% ipython --no-banner

In [1]: import numpy as np

In [2]: from numpy import linalg as LA

In [3]: np.set_printoptions(precision=2, suppress=True, linewidth=140)

In [4]: rnd = lambda a: np.round(a, 2) + 0

In [5]: feats = np.load("case17.npy")

In [6]: rnd(feats)
Out[6]: 
array([[-0.52, -0.86,  0.  ,  0.  ],
       [ 0.86, -0.52,  0.  ,  0.  ],
       [ 0.  ,  0.  ,  1.  ,  0.  ],
       [ 0.  ,  0.  ,  0.  ,  1.  ]])

In [7]: # orthonormal columns

In [8]: def softmax(z):
   ...:     e = np.exp(z - z.max(axis=-1, keepdims=True))
   ...:     return e / e.sum(axis=-1, keepdims=True)
   ...: 

In [9]: rnd(softmax(feats[0] + -3))
Out[9]: array([0.2 , 0.14, 0.33, 0.33])

In [10]: rnd(softmax(feats[0]))
Out[10]: array([0.2 , 0.14, 0.33, 0.33])

In [11]: rnd(softmax(feats).sum(axis=1))
Out[11]: array([1., 1., 1., 1.])

In [12]: att = feats @ feats.T / np.sqrt(4)

In [13]: rnd(softmax(att))
Out[13]: 
array([[0.35, 0.22, 0.22, 0.22],
       [0.22, 0.35, 0.22, 0.22],
       [0.22, 0.22, 0.35, 0.22],
       [0.22, 0.22, 0.22, 0.35]])

In [14]: softmax(att).round(6).argmax(axis=1)
Out[14]: array([0, 1, 2, 3])

In [15]: rnd(softmax(att)[0] @ feats)
Out[15]: array([ 0.  , -0.41,  0.22,  0.22])

In [16]: rng = np.random.default_rng(4495)

In [17]: out = feats + rng.integers(-2, 3, (4, 1)) @ rng.integers(-2, 3, (1, 4))

In [18]: rnd(out)
Out[18]: 
array([[ 1.48, -2.86, -4.  , -4.  ],
       [-1.14,  1.48,  4.  ,  4.  ],
       [ 2.  , -2.  , -3.  , -4.  ],
       [-2.  ,  2.  ,  4.  ,  5.  ]])

In [19]: rnd(LA.svd(out - feats, compute_uv=False))
Out[19]: array([12.65,  0.  ,  0.  ,  0.  ])

In [20]: np.abs(out - feats).sum(axis=1)
Out[20]: array([12., 12., 12., 12.])

In [21]: out - feats
Out[21]: 
array([[ 2., -2., -4., -4.],
       [-2.,  2.,  4.,  4.],
       [ 2., -2., -4., -4.],
       [-2.,  2.,  4.,  4.]])
